% python3 -q
>>> import numpy as np
>>> import numpy.linalg as la
>>> np.set_printoptions(precision=2, suppress=True, linewidth=140, legacy="1.25")
>>> J = np.array([[1.0, 0.5, 0.25, 0.12],
...     [0.5, 1.0, 0.5, 0.25],
...     [0.25, 0.5, 1.0, 0.5],
...     [0.12, 0.25, 0.5, 1.0]])
>>> # equal to its transpose
>>> evals, vecs = la.eigh(J)
>>> np.abs(vecs[:, -1]).round(6).argmax()
1
>>> la.svd(J, compute_uv=False)
array([2.08, 1.  , 0.54, 0.38])
>>> la.eigvalsh(J @ J)
array([0.14, 0.29, 1.01, 4.34])
>>> np.round(evals.sum(), 2), np.trace(J)
(4.0, 4.0)
>>> np.unique(evals.round(6) + 0, return_counts=True)[1]
array([1, 1, 1, 1])
>>> print(np.round(vecs.T @ vecs, 2) + 0)
[[1. 0. 0. 0.]
 [0. 1. 0. 0.]
 [0. 0. 1. 0.]
 [0. 0. 0. 1.]]
>>> x0 = np.array([2, -1, -4, 6])
>>> rhs = J @ x0
>>> beta, lr = np.zeros(4), 1 / la.norm(J, 2) ** 2
>>> for i in range(300):
...     beta -= lr * J.T @ (J @ beta - rhs)
...     if i % 50 == 0: print(i, round(la.norm(J @ beta - rhs), 2))
... 
0 3.72
50 0.24
100 0.04
150 0.01
200 0.0
250 0.0
>>> round(la.cond(J), 2)
5.54
>>> Lm = la.cholesky(J)
>>> Lm @ Lm.T
array([[1.  , 0.5 , 0.25, 0.12],
       [0.5 , 1.  , 0.5 , 0.25],
       [0.25, 0.5 , 1.  , 0.5 ],
       [0.12, 0.25, 0.5 , 1.  ]])
>>> np.diag(Lm) ** 2
array([1.  , 0.75, 0.75, 0.75])
>>> J / np.sqrt(np.outer(np.diag(J), np.diag(J)))
array([[1.  , 0.5 , 0.25, 0.12],
       [0.5 , 1.  , 0.5 , 0.25],
       [0.25, 0.5 , 1.  , 0.5 ],
       [0.12, 0.25, 0.5 , 1.  ]])
>>> O, Rm = la.qr(J)
>>> round(abs(Rm[0, 0]), 2), np.round(la.norm(J[:, 0]), 2)
(1.15, 1.15)
>>> O @ Rm
array([[1.  , 0.5 , 0.25, 0.12],
       [0.5 , 1.  , 0.5 , 0.25],
       [0.25, 0.5 , 1.  , 0.5 ],
       [0.12, 0.25, 0.5 , 1.  ]])
>>> np.round(O.T @ O, 2) + 0
array([[1., 0., 0., 0.],
       [0., 1., 0., 0.],
       [0., 0., 1., 0.],
       [0., 0., 0., 1.]])
>>> print(np.trace(O @ O.T))
4.0
>>> np.round(la.eigvals(J).sum().real, 2)
4.0
>>> la.eigvals(J)
array([2.08, 1.  , 0.54, 0.38])
>>> W2 = np.array([[-2, 3, -2, -3, 1, 3, 2],
...     [2, 3, -3, -2, -1, 2, -3],
...     [-2, -1, 1, 1, -2, 3, -1],
...     [2, -3, 3, 2, -1, 1, -1],
...     [-2, -2, 1, 0, -1, -3, 3],
...     [1, 1, -2, 1, 2, 3, 1],
...     [-1, -3, -2, 1, -2, 1, 1]])
>>> rng = np.random.default_rng(445)
>>> data = (rng.random((33, 7)) < 0.25) @ W2
>>> data
array([[ 2,  3, -3, -2, -1,  2, -3],
       [ 1,  3, -4,  0, -1,  8, -3],
       [ 0, -7,  0,  4, -2,  2,  4],
       [ 3, -2,  1,  3,  1,  4,  0],
       [ 0,  0,  0,  0,  0,  0,  0],
       [-2,  3, -2, -3,  1,  3,  2],
       [-1,  0, -1,  2,  0,  6,  0],
       [-2, -2,  1,  0, -1, -3,  3],
       [-2,  3, -2, -3,  1,  3,  2],
       [-2, -1,  1,  1, -2,  3, -1],
       [ 5,  1, -2,  1,  0,  6, -3],
       [-2,  4, -4, -5, -1,  2,  2],
       [-3, -5,  0,  0, -3,  2,  5],
       [ 3, -2,  1,  3,  1,  4,  0],
       [-3, -5, -1,  1, -3, -2,  4],
       [ 1,  1, -2,  1,  2,  3,  1],
       [ 2,  3, -3, -2, -1,  2, -3],
       [-1,  4, -4, -2,  3,  6,  3],
       [-3,  0, -4, -2, -1,  4,  3],
       [-1, -3, -2,  1, -2,  1,  1],
       [-1, -1, -1,  1,  1,  0,  4],
       [-3,  3, -3, -1,  1,  9,  2],
       [-2,  3, -2, -3,  1,  3,  2],
       [ 0,  0,  0,  0,  0,  0,  0],
       [-1, -3, -2,  1, -2,  1,  1],
       [ 1,  0, -5, -1, -3,  3, -2],
       [-3, -4, -1,  2, -4,  4,  0],
       [ 1, -6,  1,  3, -3,  2,  0],
       [-2, -1,  1,  1, -2,  3, -1],
       [ 2, -3,  3,  2, -1,  1, -1],
       [ 5,  1, -2,  1,  0,  6, -3],
       [-4,  1, -1, -3,  0,  0,  5],
       [-2, -2,  1,  0, -1, -3,  3]])
>>> # row 8 repeats row 5
>>> cen = data - data.mean(axis=0)
>>> U, sig, Vh = la.svd(cen, full_matrices=False)
>>> print(round((sig ** 2).sum() ** 2 / (sig ** 4).sum(), 2))
3.24
>>> Vh[0] * np.sign(Vh[0, np.abs(Vh[0]).argmax()])
array([ 0.15,  0.67, -0.33, -0.29,  0.22,  0.46, -0.27])
>>> np.abs(U[:, 0]).argmax()
2
>>> np.searchsorted(np.cumsum(sig ** 2) / (sig ** 2).sum(), 0.9) + 1
4
>>> la.matrix_rank(cen)
7
